$ python3 -q
>>> import numpy as np
>>> from numpy import linalg as LA
>>> np.set_printoptions(precision=4, suppress=True, linewidth=160, legacy="1.25")
>>> m1 = np.loadtxt("run14.csv", delimiter=",")
>>> print(m1)
[[-3.  2.]
 [ 0.  0.]
 [-3.  2.]]
>>> t = np.radians(120)
>>> r_ = np.eye(2)
>>> r_[0, 0] = r_[1, 1] = np.cos(t)
>>> r_[0, 1], r_[1, 0] = -np.sin(t), np.sin(t)
>>> print(r_)
[[-0.5   -0.866]
 [ 0.866 -0.5  ]]
>>> out = m1 @ r_.T
>>> print(out)
[[-0.2321 -3.5981]
 [ 0.      0.    ]
 [-0.2321 -3.5981]]
>>> print(round(LA.det(r_), 4), round(float(np.trace(r_)), 4))
1.0 -1.0
>>> print(np.round(LA.svd(m1, compute_uv=False), 4) + 0, np.round(LA.svd(out, compute_uv=False), 4) + 0)
[5.099 0.   ] [5.099 0.   ]
>>> print(np.abs(np.diag(LA.qr(out)[1])) > 1e-9)
[ True False]
>>> print(LA.lstsq(out[:-1].T, out[-1])[2])
1
>>> print(round(float(np.trace(LA.pinv(out) @ out)), 4))
1.0
>>> print(np.unique(out.round(6), axis=0).shape)
(2, 2)
>>> rng = np.random.default_rng(6395)
>>> out = m1 + rng.integers(-2, 3, (3, 1)) @ rng.integers(-2, 3, (1, 2))
>>> print(out)
[[-4.  2.]
 [-1.  0.]
 [-5.  2.]]
>>> print(LA.matrix_rank(out - m1, tol=1e-8))
1
>>> print(np.abs(out - m1).sum(axis=1))
[1. 1. 2.]
>>> print(LA.svd(out - m1, compute_uv=False))
[2.4495 0.    ]
>>> rk = LA.matrix_rank(m1)
>>> print(rk)
1
>>> ns = LA.svd(m1)[2][rk:].T
>>> print(LA.matrix_rank(m1.T @ m1), LA.matrix_rank(m1 @ m1.T))
1 1
>>> print(ns.shape)
(2, 1)
>>> print([int(LA.matrix_rank(m1[:i])) for i in range(1, len(m1) + 1)])
[1, 1, 1]
>>> arr = np.load("block13.npy")
>>> print(arr)
[[ 0  3 -2  1]
 [ 3  0  3 -2]
 [-2  3  0  3]
 [ 1 -2  3  0]]
>>> print([round(float(LA.det(arr[:i, :i])), 2) + 0 for i in range(1, 5)])
[0.0, -9.0, -36.0, -44.0]
>>> print(np.all(LA.eigvalsh(arr) > 0))
False
>>> print(np.round(LA.eigvalsh(arr).min(), 4))
-7.099
>>> evals, evecs = LA.eig(arr)
>>> print(round(np.prod(evals), 4))
-44.0
>>> print(np.sort(LA.eigvals(arr @ arr)))
[ 0.3431  9.6039 11.6569 50.3961]
>>> print(np.sort(LA.eigvals(LA.inv(arr))))
[-0.1409  0.2929  0.3227  1.7071]
>>> T = np.stack([arr, -3 * arr, arr[::-1]])
>>> print(np.einsum("bij,cij->bc", T, T))
[[  72 -216  -48]
 [-216  648  144]
 [ -48  144   72]]
>>> print(LA.norm(T, axis=(1, 2)))
[ 8.4853 25.4558  8.4853]
>>> print(LA.matrix_rank(T.reshape(3, -1)))
2
>>> print(LA.det(T))
[  -44. -3564.   -44.]
>>> print(LA.matrix_rank(T))
[4 4 4]
>>> out = np.array([[1, 3], [-1, -2], [3, 1]])
>>> A = np.kron(np.eye(3, dtype=int), out)
>>> print(A)
[[ 1  3  0  0  0  0]
 [-1 -2  0  0  0  0]
 [ 3  1  0  0  0  0]
 [ 0  0  1  3  0  0]
 [ 0  0 -1 -2  0  0]
 [ 0  0  3  1  0  0]
 [ 0  0  0  0  1  3]
 [ 0  0  0  0 -1 -2]
 [ 0  0  0  0  3  1]]
>>> O, r_ = LA.qr(A)
>>> print(np.abs(np.diag(r_)))
[3.3166 2.8604 3.3166 2.8604 3.3166 2.8604]
>>> print(np.round(O @ r_, 4) + 0)
[[ 1.  3.  0.  0.  0.  0.]
 [-1. -2.  0.  0.  0.  0.]
 [ 3.  1.  0.  0.  0.  0.]
 [ 0.  0.  1.  3.  0.  0.]
 [ 0.  0. -1. -2.  0.  0.]
 [ 0.  0.  3.  1.  0.  0.]
 [ 0.  0.  0.  0.  1.  3.]
 [ 0.  0.  0.  0. -1. -2.]
 [ 0.  0.  0.  0.  3.  1.]]
>>> print(np.round(abs(r_[0, 0]), 4), round(LA.norm(A[:, 0]), 4))
3.3166 3.3166
>>> print(np.allclose(r_.T @ r_, A.T @ A))
True
>>> print(r_)
[[-3.3166 -2.4121  0.      0.      0.      0.    ]
 [ 0.      2.8604  0.      0.      0.      0.    ]
 [ 0.      0.     -3.3166 -2.4121  0.      0.    ]
 [ 0.      0.      0.     -2.8604  0.      0.    ]
 [ 0.      0.      0.      0.     -3.3166 -2.4121]
 [ 0.      0.      0.      0.      0.     -2.8604]]
>>> out = LA.inv(r_)
>>> print(np.round(LA.det(r_) * LA.det(out), 4))
1.0
>>> print(round(float(LA.cond(r_)), 4))
2.1756
>>> print(LA.det(r_) * out)
[[ 257.4349  217.0882    0.        0.        0.        0.    ]
 [  -0.     -298.4962   -0.       -0.       -0.       -0.    ]
 [   0.        0.      257.4349 -217.0882    0.        0.    ]
 [   0.        0.        0.      298.4962    0.        0.    ]
 [   0.        0.        0.        0.      257.4349 -217.0882]
 [   0.        0.        0.        0.        0.      298.4962]]
>>> print((np.abs(out) > 1e-9).astype(int))
[[1 1 0 0 0 0]
 [0 1 0 0 0 0]
 [0 0 1 1 0 0]
 [0 0 0 1 0 0]
 [0 0 0 0 1 1]
 [0 0 0 0 0 1]]
>>> print(LA.inv(out))
[[-3.3166 -2.4121 -0.     -0.     -0.     -0.    ]
 [ 0.      2.8604  0.      0.      0.      0.    ]
 [-0.     -0.     -3.3166 -2.4121 -0.     -0.    ]
 [-0.     -0.     -0.     -2.8604 -0.     -0.    ]
 [-0.     -0.     -0.     -0.     -3.3166 -2.4121]
 [-0.     -0.     -0.     -0.     -0.     -2.8604]]
